$ ipython --no-banner

In [1]: import numpy as np

In [2]: from numpy import linalg as LA

In [3]: np.set_printoptions(precision=2, suppress=True, linewidth=140)

In [4]: def tidy(a):
   ...:     return np.round(a, 2) + 0
   ...: 

In [5]: E = np.loadtxt("m.csv", delimiter=",")

In [6]: tidy(E)
Out[6]: 
array([[ 1.8 ,  0.42,  0.26,  0.04, -0.06,  0.25, -0.14, -0.07, -0.01],
       [ 0.42,  0.94, -0.63, -0.23,  0.08, -0.43,  0.14,  0.29, -0.18],
       [ 0.26, -0.63,  1.36,  0.06,  0.22, -0.21,  0.11, -0.13, -0.31],
       [ 0.04, -0.23,  0.06,  1.74, -0.14,  0.  , -0.11,  0.34, -0.04],
       [-0.06,  0.08,  0.22, -0.14,  1.87,  0.07, -0.09,  0.2 ,  0.07],
       [ 0.25, -0.43, -0.21,  0.  ,  0.07,  1.56,  0.31,  0.05,  0.26],
       [-0.14,  0.14,  0.11, -0.11, -0.09,  0.31,  1.73,  0.1 , -0.25],
       [-0.07,  0.29, -0.13,  0.34,  0.2 ,  0.05,  0.1 ,  1.53, -0.05],
       [-0.01, -0.18, -0.31, -0.04,  0.07,  0.26, -0.25, -0.05,  1.47]])

In [7]: # symmetric, so the eigenvalues are real

In [8]: vals, V = LA.eigh(E)

In [9]: x0 = np.array([1, -3, 1, 3, 2, 3, 3, -1, 0])

In [10]: tidy(np.abs(E).sum(axis=1).max()), tidy(np.abs(vals).max())
Out[10]: (np.float64(3.35), np.float64(2.0))

In [11]: tidy(V * np.abs(vals) @ V.T)
Out[11]: 
array([[ 1.8 ,  0.42,  0.26,  0.04, -0.06,  0.25, -0.14, -0.07, -0.01],
       [ 0.42,  0.94, -0.63, -0.23,  0.08, -0.43,  0.14,  0.29, -0.18],
       [ 0.26, -0.63,  1.36,  0.06,  0.22, -0.21,  0.11, -0.13, -0.31],
       [ 0.04, -0.23,  0.06,  1.74, -0.14,  0.  , -0.11,  0.34, -0.04],
       [-0.06,  0.08,  0.22, -0.14,  1.87,  0.07, -0.09,  0.2 ,  0.07],
       [ 0.25, -0.43, -0.21,  0.  ,  0.07,  1.56,  0.31,  0.05,  0.26],
       [-0.14,  0.14,  0.11, -0.11, -0.09,  0.31,  1.73,  0.1 , -0.25],
       [-0.07,  0.29, -0.13,  0.34,  0.2 ,  0.05,  0.1 ,  1.53, -0.05],
       [-0.01, -0.18, -0.31, -0.04,  0.07,  0.26, -0.25, -0.05,  1.47]])

In [12]: tidy(V * np.maximum(vals, 0) @ V.T)
Out[12]: 
array([[ 1.8 ,  0.42,  0.26,  0.04, -0.06,  0.25, -0.14, -0.07, -0.01],
       [ 0.42,  0.94, -0.63, -0.23,  0.08, -0.43,  0.14,  0.29, -0.18],
       [ 0.26, -0.63,  1.36,  0.06,  0.22, -0.21,  0.11, -0.13, -0.31],
       [ 0.04, -0.23,  0.06,  1.74, -0.14,  0.  , -0.11,  0.34, -0.04],
       [-0.06,  0.08,  0.22, -0.14,  1.87,  0.07, -0.09,  0.2 ,  0.07],
       [ 0.25, -0.43, -0.21,  0.  ,  0.07,  1.56,  0.31,  0.05,  0.26],
       [-0.14,  0.14,  0.11, -0.11, -0.09,  0.31,  1.73,  0.1 , -0.25],
       [-0.07,  0.29, -0.13,  0.34,  0.2 ,  0.05,  0.1 ,  1.53, -0.05],
       [-0.01, -0.18, -0.31, -0.04,  0.07,  0.26, -0.25, -0.05,  1.47]])

In [13]: tidy(x0 @ E @ x0 / (x0 @ x0)), tidy(vals[0]), tidy(vals[-1])
Out[13]: (np.float64(1.8), np.float64(0.0), np.float64(2.0))

In [14]: tidy(x0 @ E @ x0)
Out[14]: np.float64(77.46)

In [15]: tidy(E @ LA.pinv(E) @ E)
Out[15]: 
array([[ 1.8 ,  0.42,  0.26,  0.04, -0.06,  0.25, -0.14, -0.07, -0.01],
       [ 0.42,  0.94, -0.63, -0.23,  0.08, -0.43,  0.14,  0.29, -0.18],
       [ 0.26, -0.63,  1.36,  0.06,  0.22, -0.21,  0.11, -0.13, -0.31],
       [ 0.04, -0.23,  0.06,  1.74, -0.14,  0.  , -0.11,  0.34, -0.04],
       [-0.06,  0.08,  0.22, -0.14,  1.87,  0.07, -0.09,  0.2 ,  0.07],
       [ 0.25, -0.43, -0.21,  0.  ,  0.07,  1.56,  0.31,  0.05,  0.26],
       [-0.14,  0.14,  0.11, -0.11, -0.09,  0.31,  1.73,  0.1 , -0.25],
       [-0.07,  0.29, -0.13,  0.34,  0.2 ,  0.05,  0.1 ,  1.53, -0.05],
       [-0.01, -0.18, -0.31, -0.04,  0.07,  0.26, -0.25, -0.05,  1.47]])

In [16]: np.allclose(E[:-1].T @ LA.lstsq(E[:-1].T, E[-1])[0], E[-1])
Out[16]: True

In [17]: tidy(LA.det(E))
Out[17]: np.float64(0.0)

In [18]: tidy(np.abs(LA.eigvals(E)).max())
Out[18]: np.float64(2.0)

In [19]: np.trace(E)
Out[19]: np.float64(14.0)

In [20]: tidy(np.sort(np.abs(LA.eigvals(E))))
Out[20]: array([0., 1., 1., 2., 2., 2., 2., 2., 2.])

In [21]: tidy((E + E.T) / 2)
Out[21]: 
array([[ 1.8 ,  0.42,  0.26,  0.04, -0.06,  0.25, -0.14, -0.07, -0.01],
       [ 0.42,  0.94, -0.63, -0.23,  0.08, -0.43,  0.14,  0.29, -0.18],
       [ 0.26, -0.63,  1.36,  0.06,  0.22, -0.21,  0.11, -0.13, -0.31],
       [ 0.04, -0.23,  0.06,  1.74, -0.14,  0.  , -0.11,  0.34, -0.04],
       [-0.06,  0.08,  0.22, -0.14,  1.87,  0.07, -0.09,  0.2 ,  0.07],
       [ 0.25, -0.43, -0.21,  0.  ,  0.07,  1.56,  0.31,  0.05,  0.26],
       [-0.14,  0.14,  0.11, -0.11, -0.09,  0.31,  1.73,  0.1 , -0.25],
       [-0.07,  0.29, -0.13,  0.34,  0.2 ,  0.05,  0.1 ,  1.53, -0.05],
       [-0.01, -0.18, -0.31, -0.04,  0.07,  0.26, -0.25, -0.05,  1.47]])

In [22]: assert E == E.T
---------------------------------------------------------------------------
ValueError                                Traceback (most recent call last)
Cell In[22], line 1
----> 1 assert E == E.T

ValueError: The truth value of an array with more than one element is ambiguous. Use a.any() or a.all()

In [23]: E.inv()
---------------------------------------------------------------------------
AttributeError                            Traceback (most recent call last)
Cell In[23], line 1
----> 1 E.inv()

AttributeError: 'numpy.ndarray' object has no attribute 'inv'

In [24]: vals, V = LA.eigh(E)

In [25]: tidy(vals)
Out[25]: array([0., 1., 1., 2., 2., 2., 2., 2., 2.])

In [26]: tidy(V @ np.diag(vals) @ V.T)
Out[26]: 
array([[ 1.8 ,  0.42,  0.26,  0.04, -0.06,  0.25, -0.14, -0.07, -0.01],
       [ 0.42,  0.94, -0.63, -0.23,  0.08, -0.43,  0.14,  0.29, -0.18],
       [ 0.26, -0.63,  1.36,  0.06,  0.22, -0.21,  0.11, -0.13, -0.31],
       [ 0.04, -0.23,  0.06,  1.74, -0.14,  0.  , -0.11,  0.34, -0.04],
       [-0.06,  0.08,  0.22, -0.14,  1.87,  0.07, -0.09,  0.2 ,  0.07],
       [ 0.25, -0.43, -0.21,  0.  ,  0.07,  1.56,  0.31,  0.05,  0.26],
       [-0.14,  0.14,  0.11, -0.11, -0.09,  0.31,  1.73,  0.1 , -0.25],
       [-0.07,  0.29, -0.13,  0.34,  0.2 ,  0.05,  0.1 ,  1.53, -0.05],
       [-0.01, -0.18, -0.31, -0.04,  0.07,  0.26, -0.25, -0.05,  1.47]])

In [27]: tidy(V.T @ E @ V)
Out[27]: 
array([[0., 0., 0., 0., 0., 0., 0., 0., 0.],
       [0., 1., 0., 0., 0., 0., 0., 0., 0.],
       [0., 0., 1., 0., 0., 0., 0., 0., 0.],
       [0., 0., 0., 2., 0., 0., 0., 0., 0.],
       [0., 0., 0., 0., 2., 0., 0., 0., 0.],
       [0., 0., 0., 0., 0., 2., 0., 0., 0.],
       [0., 0., 0., 0., 0., 0., 2., 0., 0.],
       [0., 0., 0., 0., 0., 0., 0., 2., 0.],
       [0., 0., 0., 0., 0., 0., 0., 0., 2.]])

In [28]: tidy(LA.eigvalsh(E + 2 * np.eye(9)))
Out[28]: array([2., 3., 3., 4., 4., 4., 4., 4., 4.])

In [29]: (vals > 1e-8).sum(), (vals < -1e-8).sum()
Out[29]: (np.int64(8), np.int64(0))

In [30]: rng = np.random.default_rng(47)

In [31]: idx = rng.permutation(9)

In [32]: idx
Out[32]: array([7, 8, 0, 2, 4, 1, 5, 3, 6])

In [33]: M2 = E[idx][:, idx]

In [34]: tidy(np.diag(M2))
Out[34]: array([1.53, 1.47, 1.8 , 1.36, 1.87, 0.94, 1.56, 1.74, 1.73])

In [35]: tidy(M2)
Out[35]: 
array([[ 1.53, -0.05, -0.07, -0.13,  0.2 ,  0.29,  0.05,  0.34,  0.1 ],
       [-0.05,  1.47, -0.01, -0.31,  0.07, -0.18,  0.26, -0.04, -0.25],
       [-0.07, -0.01,  1.8 ,  0.26, -0.06,  0.42,  0.25,  0.04, -0.14],
       [-0.13, -0.31,  0.26,  1.36,  0.22, -0.63, -0.21,  0.06,  0.11],
       [ 0.2 ,  0.07, -0.06,  0.22,  1.87,  0.08,  0.07, -0.14, -0.09],
       [ 0.29, -0.18,  0.42, -0.63,  0.08,  0.94, -0.43, -0.23,  0.14],
       [ 0.05,  0.26,  0.25, -0.21,  0.07, -0.43,  1.56,  0.  ,  0.31],
       [ 0.34, -0.04,  0.04,  0.06, -0.14, -0.23,  0.  ,  1.74, -0.11],
       [ 0.1 , -0.25, -0.14,  0.11, -0.09,  0.14,  0.31, -0.11,  1.73]])

In [36]: tidy(LA.det(M2)), tidy(LA.det(E[idx]))
Out[36]: (np.float64(0.0), np.float64(0.0))

In [37]: np.trace(M2)
Out[37]: np.float64(14.0)

In [38]: J = np.array([[-3, 0, -5],
    ...:     [-2, 4, 0],
    ...:     [-3, 0, 1],
    ...:     [-5, 3, 2],
    ...:     [0, -2, -2],
    ...:     [1, 0, -2],
    ...:     [1, -4, -3],
    ...:     [3, -5, 1],
    ...:     [6, -5, -1],
    ...:     [8, -9, -5],
    ...:     [7, -9, -1],
    ...:     [12, -13, 4]])

In [39]: r0, v = J[11], J[9]

In [40]: r0 @ v
Out[40]: np.int64(193)

In [41]: pr = (r0 @ v) / (r0 @ r0) * r0

In [42]: tidy((v - pr) @ r0)
Out[42]: np.float64(0.0)

In [43]: tidy(v - pr)
Out[43]: array([ 0.96, -1.37, -7.35])

In [44]: tidy(LA.norm(r0 + v) ** 2 + LA.norm(r0 - v) ** 2)
Out[44]: np.float64(998.0)
